>>> import numpy as np
>>> np.set_printoptions(precision=2, suppress=True, linewidth=140, legacy="1.25")
>>> tidy = lambda a: np.round(a, 2) + 0
>>> J = np.loadtxt("out6.csv", delimiter=",")
>>> J
array([[-0.74,  0.68,  0.99, -0.11,  0.92],
       [-0.47, -0.01,  0.34, -0.54,  0.17],
       [ 0.81, -0.08, -0.91, -0.55, -0.86],
       [-0.24, -0.15,  0.35,  0.8 ,  0.33],
       [-0.85,  0.15,  0.54, -1.  ,  0.08],
       [-0.86,  0.15,  0.9 , -0.85,  0.43],
       [ 0.19,  0.85,  1.  ,  1.  ,  0.97],
       [-0.38, -0.34, -0.11,  0.19, -0.08],
       [ 0.64, -0.85, -1.  , -0.96, -0.98],
       [-0.73,  0.6 ,  0.97, -0.75,  0.78],
       [ 0.89, -0.72, -1.  ,  0.01, -0.95],
       [-0.35, -0.25, -0.46, -0.85, -0.41],
       [ 0.67, -0.49, -0.89,  0.97, -0.21],
       [-0.81,  0.85,  1.  , -0.74,  0.93],
       [-0.35,  0.58,  0.98,  0.93,  0.9 ],
       [-0.7 , -0.35, -0.67, -0.99, -0.46],
       [ 0.64, -0.39, -0.94,  0.15, -0.62],
       [ 0.62, -0.52, -0.9 ,  0.88, -0.56],
       [-0.45,  0.03, -0.19, -0.99, -0.49],
       [ 0.72, -0.77, -0.99,  0.55, -0.83],
       [-0.97, -0.49,  0.17, -1.  , -0.2 ],
       [-0.56,  0.52,  0.9 , -0.79,  0.59],
       [ 0.88, -0.64, -1.  ,  0.34, -0.89],
       [-0.12,  0.5 ,  0.88,  0.5 ,  0.67]])
>>> G = np.cov(J, rowvar=False)
>>> tidy(np.linalg.eigvalsh(G)[::-1])
array([1.64, 0.67, 0.09, 0.02, 0.01])
>>> np.argsort(-J.std(axis=0).round(6), kind="stable")
array([2, 3, 4, 0, 1])
>>> arr = np.load("w.npy")
>>> arr
array([[  7.38,   1.52,   3.24,   3.54,  10.3 ],
       [ -0.97,   3.09,   7.19,   3.82,   6.92],
       [ -2.92,  -3.26,  -4.24,   0.54,  -2.91],
       [ -5.54,  -2.61,  -6.27,  -3.2 , -10.39],
       [ -0.35,   1.58,   4.39,   3.5 ,   8.  ],
       [  7.61,   0.84,   2.94,   3.5 ,   8.82],
       [ 10.17,   5.22,   8.39,   2.15,   9.14],
       [ -0.54,   1.47,   1.94,  -2.4 ,  -3.08],
       [-14.71,  -6.52, -11.31,  -5.59, -17.67],
       [ -0.97,  -3.67,  -5.19,   1.57,   2.56],
       [ -5.98,   0.61,  -2.71,  -4.4 , -11.51],
       [-10.86,  -3.9 ,  -8.34,  -4.99, -14.6 ]])
>>> Xs = arr - arr.mean(axis=0)
>>> V = np.linalg.svd(Xs)[2][:3]
>>> M2 = Xs - Xs @ V.T @ V
>>> tidy(np.cov(Xs @ V.T, rowvar=False))
array([[205.45,   0.  ,   0.  ],
       [  0.  ,  12.31,   0.  ],
       [  0.  ,   0.  ,   7.32]])
>>> tidy(np.linalg.norm(M2) / np.linalg.norm(Xs))
0.04
>>> np.linalg.norm(M2, axis=1).round(6).argmax()
2
>>> data = np.load("mat.npy")
>>> data
array([[0, 0, 0, 0],
       [0, 0, 0, 0],
       [0, 0, 1, 0],
       [0, 0, 0, 0]])
>>> data @ data
array([[0, 0, 0, 0],
       [0, 0, 0, 0],
       [0, 0, 1, 0],
       [0, 0, 0, 0]])
